$ python3 -q
>>> import numpy as np
>>> import numpy.linalg as la
>>> np.set_printoptions(suppress=True, linewidth=120)
>>> arr = np.load("x.npy")
>>> arr
array([[0.5, 0. , 0. , 0.5],
       [0. , 1. , 0. , 0. ],
       [0. , 0.5, 0.5, 0. ],
       [0. , 0. , 0.5, 0.5]])
>>> np.kron(np.eye(2, dtype=int), arr)
array([[0.5, 0. , 0. , 0.5, 0. , 0. , 0. , 0. ],
       [0. , 1. , 0. , 0. , 0. , 0. , 0. , 0. ],
       [0. , 0.5, 0.5, 0. , 0. , 0. , 0. , 0. ],
       [0. , 0. , 0.5, 0.5, 0. , 0. , 0. , 0. ],
       [0. , 0. , 0. , 0. , 0.5, 0. , 0. , 0.5],
       [0. , 0. , 0. , 0. , 0. , 1. , 0. , 0. ],
       [0. , 0. , 0. , 0. , 0. , 0.5, 0.5, 0. ],
       [0. , 0. , 0. , 0. , 0. , 0. , 0.5, 0.5]])
>>> round(la.det(arr.T), 2)
np.float64(0.13)
>>> np.round(la.norm(arr, axis=1), 2)
array([0.71, 1.  , 0.71, 0.71])
>>> round(la.norm(arr, 1), 2), round(la.norm(arr, np.inf), 2)
(np.float64(1.5), np.float64(1.0))
>>> np.round(la.norm(arr[1] - arr[0]), 2)
np.float64(1.22)
>>> la.norm(arr, axis=1).argmax()
np.int64(1)
>>> K = np.load("sample1.npy")
>>> K.round(2)
array([[ 0.22,  1.61, -2.11],
       [-0.69,  1.75,  1.63],
       [-2.7 , -0.25, -0.38],
       [ 0.8 , -0.87, -0.22]])
>>> rng = np.random.default_rng(459367)
>>> z = rng.permutation(3)
>>> B = K[:, z] * rng.choice([-1, 1], 3)
>>> B.round(2)
array([[ 2.11,  0.22,  1.61],
       [-1.63, -0.69,  1.75],
       [ 0.38, -2.7 , -0.25],
       [ 0.22,  0.8 , -0.87]])
>>> left, _, Vh = la.svd(K.T @ B)
>>> np.round(la.lstsq(K, B)[0], 2) + 0
array([[ 0.,  1.,  0.],
       [ 0.,  0.,  1.],
       [-1.,  0.,  0.]])
>>> F = np.load("mat.npy")
>>> F
array([[ 2.,  4.,  0.,  0.],
       [ 4.,  5.,  4.,  0.],
       [ 0.,  4.,  3.,  4.],
       [ 0.,  0.,  4., -3.]])
>>> B = np.array([[-2, 3], [-2, -2], [1, 3], [0, 0]])
>>> np.einsum("ik,kj->ij", F, B)
array([[-12.,  -2.],
       [-14.,  14.],
       [ -5.,   1.],
       [  4.,  12.]])
>>> np.einsum("ik,kj->ji", F, B)
array([[-12., -14.,  -5.,   4.],
       [ -2.,  14.,   1.,  12.]])
>>> la.matrix_rank(np.vstack([F, B.T]))
np.int64(4)
>>> np.vstack([F, B.T]).shape
(6, 4)
>>> B.T @ F.T
array([[-12., -14.,  -5.,   4.],
       [ -2.,  14.,   1.,  12.]])
>>> G = F.T @ F
>>> np.round(la.eigvalsh(G)[::-1], 2)
array([97.49, 29.72, 14.33,  1.46])
>>> np.trace(G), (F ** 2).sum()
(np.float64(143.0), np.float64(143.0))
>>> np.round(la.svd(F, compute_uv=False) ** 2, 2)
array([97.49, 29.72, 14.33,  1.46])
>>> la.matrix_rank(G)
np.int64(4)
>>> G
array([[20., 28., 16.,  0.],
       [28., 57., 32., 16.],
       [16., 32., 41.,  0.],
       [ 0., 16.,  0., 25.]])
>>> x = np.array([-2, 2, 2, -2])
>>> target = F @ x
>>> target
array([ 4., 10.,  6., 14.])
>>> np.round(la.solve(F.T, F[1]), 2)
array([ 0.,  1.,  0., -0.])
>>> np.round(la.solve(F, target), 2)
array([-2.,  2.,  2., -2.])
>>> x = np.array([-1, -2, 2, 1])
>>> target = F @ x
>>> coef, lr = np.zeros(4), 1 / la.norm(F, 2) ** 2
>>> for i in range(30):
...     coef -= lr * F.T @ (F @ coef - target)
...     if i % 5 == 0: print(i, round(la.norm(F @ coef - target), 2))
... 
0 9.43
5 4.32
10 2.2
15 1.38
20 1.09
25 0.96
>>> coef.round(2)
array([-1.51, -1.58,  1.86,  0.71])
>>> round(la.cond(F), 2)
np.float64(8.18)
>>> B = np.array([[3, 0, 3], [0, 3, 3], [3, 0, 0]])
>>> mat = B - B.T
>>> mat
array([[ 0,  0,  0],
       [ 0,  0,  3],
       [ 0, -3,  0]])
>>> x = np.array([1, -1, -2])
>>> h1 = np.maximum(mat @ x, 0)
>>> np.flatnonzero(h1 > 1e-9)
array([2])
>>> mat.T @ h1
array([ 0, -9,  0])
>>> mat * (h1 > 1e-9)[:, None]
array([[ 0,  0,  0],
       [ 0,  0,  0],
       [ 0, -3,  0]])
>>> np.round(np.tanh(mat @ x), 2)
array([ 0., -1.,  1.])
>>> la.lstsq(mat[:-1].T, mat[-1])[2]
np.int32(1)
>>> np.allclose(mat[:-1].T @ la.lstsq(mat[:-1].T, mat[-1])[0], mat[-1])
False
>>> x = np.array([1, 0, -1])
>>> round(la.det(mat), 2)
np.float64(0.0)
>>> np.round(la.svd(mat, compute_uv=False), 2)
array([3., 3., 0.])
>>> O = la.solve(np.eye(3) - mat, np.eye(3) + mat)
>>> round(la.det(O), 2)
np.float64(1.0)
>>> B = np.array([[1, -3], [0, -2], [-2, -1]])
>>> mat @ B
array([[ 0,  0],
       [-6, -3],
       [ 0,  6]])
>>> la.matrix_rank(np.vstack([mat, B.T]))
np.int64(3)
>>> B.T @ mat.T
array([[ 0, -6,  0],
       [ 0, -3,  6]])
>>> np.einsum("ij->j", mat)
array([ 0, -3,  3])
>>> np.einsum("ij,ij->i", mat, mat)
array([0, 9, 9])
>>> m1 = np.load("dump.npy")
>>> m1
array([[ 2,  0,  0,  0],
       [ 0, -2,  0,  0],
       [ 0,  0,  1,  0],
       [ 0,  0,  0,  2]])
>>> np.all(la.eigvalsh(m1) > 0)
np.False_
>>> np.round(la.det(m1), 2)
np.float64(-8.0)
>>> m1 @ m1
array([[4, 0, 0, 0],
       [0, 4, 0, 0],
       [0, 0, 1, 0],
       [0, 0, 0, 4]])
>>> x = np.array([0, -3, -1, -1])
>>> target = m1 @ x
>>> target
array([ 0,  6, -1, -2])
>>> np.round(la.solve(m1, target), 2)
array([ 0., -3., -1., -1.])
>>> np.round(la.solve(m1, -1 * target), 2)
array([0., 3., 1., 1.])
>>> vals, V = la.eig(m1)
>>> np.round(np.sort(la.eigvals(m1.T)), 2)
array([-2.,  1.,  2.,  2.])
>>> vals
array([ 2., -2.,  1.,  2.])
>>> np.round(np.sort(la.eigvals(la.inv(m1))), 2)
array([-0.5,  0.5,  0.5,  1. ])
>>> np.prod(vals)
np.float64(-8.0)
>>> m1 @ m1
array([[4, 0, 0, 0],
       [0, 4, 0, 0],
       [0, 0, 1, 0],
       [0, 0, 0, 4]])
>>> np.round(np.sort(la.eigvals(m1)), 2)
array([-2.,  1.,  2.,  2.])
>>> E = np.load("a.npy")
>>> E
array([[ 0.9 ,  1.04,  2.56],
       [ 0.27, -1.93, -3.37],
       [-0.5 , -4.35,  4.72],
       [ 1.18, -2.63, -2.34],
       [-3.28,  2.03,  9.65],
       [ 2.43, -2.34, -9.53],
       [ 0.76, -0.19, -1.85],
       [ 2.93, -5.42, -2.74],
       [-1.62, -2.37,  2.45],
       [ 0.4 , -0.27,  2.63]])
>>> hat = np.triu(np.array([[1, 2, 0], [2, 2, 1], [1, 2, 1]]), 1) + np.eye(3)
>>> B = hat @ mat @ la.inv(hat)
>>> np.round(np.poly(B), 2) + 0
array([1., 0., 9., 0.])
>>> np.trace(B), np.trace(mat)
(np.float64(0.0), np.int64(0))
>>> hat @ mat - mat @ hat
array([[ 0.,  0.,  6.],
       [ 0., -3.,  0.],
       [ 0.,  0.,  3.]])
>>> B
array([[ 0.,  0.,  6.],
       [ 0., -3.,  6.],
       [ 0., -3.,  3.]])
>>> np.diff(B, axis=0)
array([[ 0., -3.,  0.],
       [ 0.,  0., -3.]])
>>> B[:, 3]
Traceback (most recent call last):
  File "<python-input-92>", line 1, in <module>
    B[:, 3]
    ~^^^^^^
IndexError: index 3 is out of bounds for axis 1 with size 3
>>> B[3]
Traceback (most recent call last):
  File "<python-input-93>", line 1, in <module>
    B[3]
    ~^^^
IndexError: index 3 is out of bounds for axis 0 with size 3
>>> B.mean(axis=0)
array([ 0., -2.,  5.])
>>> np.abs(B).max()
np.float64(6.0)
>>> X = np.load("data.npy")
>>> X
array([[ 1,  1, -1, -1,  1,  1, -1, -1],
       [ 1, -1, -1,  1, -1,  1,  1, -1],
       [ 1,  1, -1, -1, -1, -1,  1,  1]])
>>> np.round(la.norm(X[2] - X[0]), 2)
np.float64(4.0)
>>> round(float(la.norm(X, "nuc")), 2)
8.49
>>> la.norm(X, axis=1).argmax()
np.int64(0)
>>> np.round(la.norm(X) ** 2 / la.norm(X, 2) ** 2, 2)
np.float64(3.0)
>>> def softmax(z):
...     e = np.exp(z - z.max(axis=-1, keepdims=True))
...     return e / e.sum(axis=-1, keepdims=True)
... 
>>> np.round(softmax(X[1]), 2)
array([0.22, 0.03, 0.03, 0.22, 0.03, 0.22, 0.22, 0.03])
>>> np.round(softmax(X[1] + -3), 2)
array([0.22, 0.03, 0.03, 0.22, 0.03, 0.22, 0.22, 0.03])
>>> np.round(softmax(X).sum(axis=1), 2)
array([1., 1., 1.])
>>> np.round(softmax(10 * X[1]), 2) + 0
array([0.25, 0.  , 0.  , 0.25, 0.  , 0.25, 0.25, 0.  ])
>>> S = X @ X.T / np.sqrt(8)
>>> np.round(softmax(S)[1] @ X, 2)
array([ 1.  , -0.79, -1.  ,  0.79, -0.89,  0.89,  0.89, -0.89])
>>> np.round(softmax(S), 2)
array([[0.89, 0.05, 0.05],
       [0.05, 0.89, 0.05],
       [0.05, 0.05, 0.89]])
>>> np.round(softmax(S + np.triu(np.full(S.shape, -np.inf), 1)), 2)
array([[1.  , 0.  , 0.  ],
       [0.06, 0.94, 0.  ],
       [0.05, 0.05, 0.89]])
>>> J = np.load("block7.npy")
>>> J
array([[ 3.39,  6.23,  0.49,  5.9 ],
       [-5.33, -3.5 ,  0.18,  3.83],
       [ 1.25, -4.58, -2.76,  1.46]])
>>> J.reshape(2, -1)
array([[ 3.39,  6.23,  0.49,  5.9 , -5.33, -3.5 ],
       [ 0.18,  3.83,  1.25, -4.58, -2.76,  1.46]])
>>> T = J.reshape(3, 2, -1)
>>> T.transpose(1, 0, 2)
array([[[ 3.39,  6.23],
        [-5.33, -3.5 ],
        [ 1.25, -4.58]],

       [[ 0.49,  5.9 ],
        [ 0.18,  3.83],
        [-2.76,  1.46]]])
>>> B = np.array([[0, 2], [-1, 1], [1, 1], [-3, -3]])
>>> np.round(np.einsum("ik,kj->ij", J, B), 2)
array([[-23.44,  -4.2 ],
       [ -7.81, -25.47],
       [ -2.56,  -9.22]])
>>> np.round(np.einsum("ik,kj->ji", J, B), 2)
array([[-23.44,  -7.81,  -2.56],
       [ -4.2 , -25.47,  -9.22]])
>>> np.round(np.einsum("ij->j", J), 2)
array([-0.69, -1.85, -2.09, 11.19])
>>> np.vstack([J, B.T]).shape
(5, 4)
